$ ipython --no-banner

In [1]: import numpy as np

In [2]: import numpy.linalg as la

In [3]: np.set_printoptions(precision=3, suppress=True, linewidth=140)

In [4]: def tidy(a):
   ...:     return np.round(a, 3) + 0
   ...: 

In [5]: data = np.load("dump.npy")

In [6]: data
Out[6]: 
array([[-1,  0, -5,  5,  4,  3, -2],
       [ 4, -3,  5, -2, -5,  2, -5],
       [ 0,  1, -2, -4,  2, -1, -3],
       [ 0, -2,  1,  1, -2, -1,  4],
       [-2, -1,  1,  0, -2,  2,  1],
       [ 5,  5,  0,  5, -4,  3,  2],
       [-2, -5, -5,  5, -2, -4, -3],
       [ 0, -2,  1,  1, -2, -1,  4]])

In [7]: # row 7 repeats row 3

In [8]: q, Rm = la.qr(data)

In [9]: tidy(np.abs(np.diag(Rm)))
Out[9]: array([7.071, 7.517, 7.549, 7.018, 4.242, 4.42 , 4.878])

In [10]: np.allclose(Rm.T @ Rm, data.T @ data)
Out[10]: True

In [11]: q.shape, Rm.shape
Out[11]: ((8, 7), (7, 7))

In [12]: tidy(abs(Rm[0, 0])), tidy(la.norm(data[:, 0]))
Out[12]: (np.float64(7.071), np.float64(7.071))

In [13]: tidy(np.trace(q @ q.T))
Out[13]: np.float64(7.0)

In [14]: t3 = np.stack([data, -1 * data, data[::-1]])

In [15]: t3.shape
Out[15]: (3, 8, 7)

In [16]: la.matrix_rank(t3)
Out[16]: array([7, 7, 7])

In [17]: la.matrix_rank(t3.reshape(3, -1))
Out[17]: np.int64(2)

In [18]: np.einsum("bij,cij->bc", t3, t3)
Out[18]: 
array([[ 504, -504, -106],
       [-504,  504,  106],
       [-106,  106,  504]])

In [19]: Y = np.c_[data[:, :3] @ np.array([[8, 0, 9], [5, 7, 9], [6, 1, 3]]), np.array([2, -3, 1, -1, 3, -5, 1, 2])]

In [20]: Y
Out[20]: 
array([[-38,  -5, -24,   2],
       [ 47, -16,  24,  -3],
       [ -7,   5,   3,   1],
       [ -4, -13, -15,  -1],
       [-15,  -6, -24,   3],
       [ 65,  35,  90,  -5],
       [-71, -40, -78,   1],
       [ -4, -13, -15,   2]])

In [21]: tidy(la.norm(la.qr(data)[0].T @ Y, axis=0) ** 2 / ((Y ** 2).sum(axis=0) + 1e-12))
Out[21]: array([1.   , 1.   , 1.   , 0.917])

In [22]: tidy(la.lstsq(data, Y[:, 0])[0])
Out[22]: array([8., 5., 6., 0., 0., 0., 0.])

In [23]: la.matrix_rank(np.c_[data, Y])
Out[23]: np.int64(8)

In [24]: la.matrix_rank(Y)
Out[24]: np.int64(4)
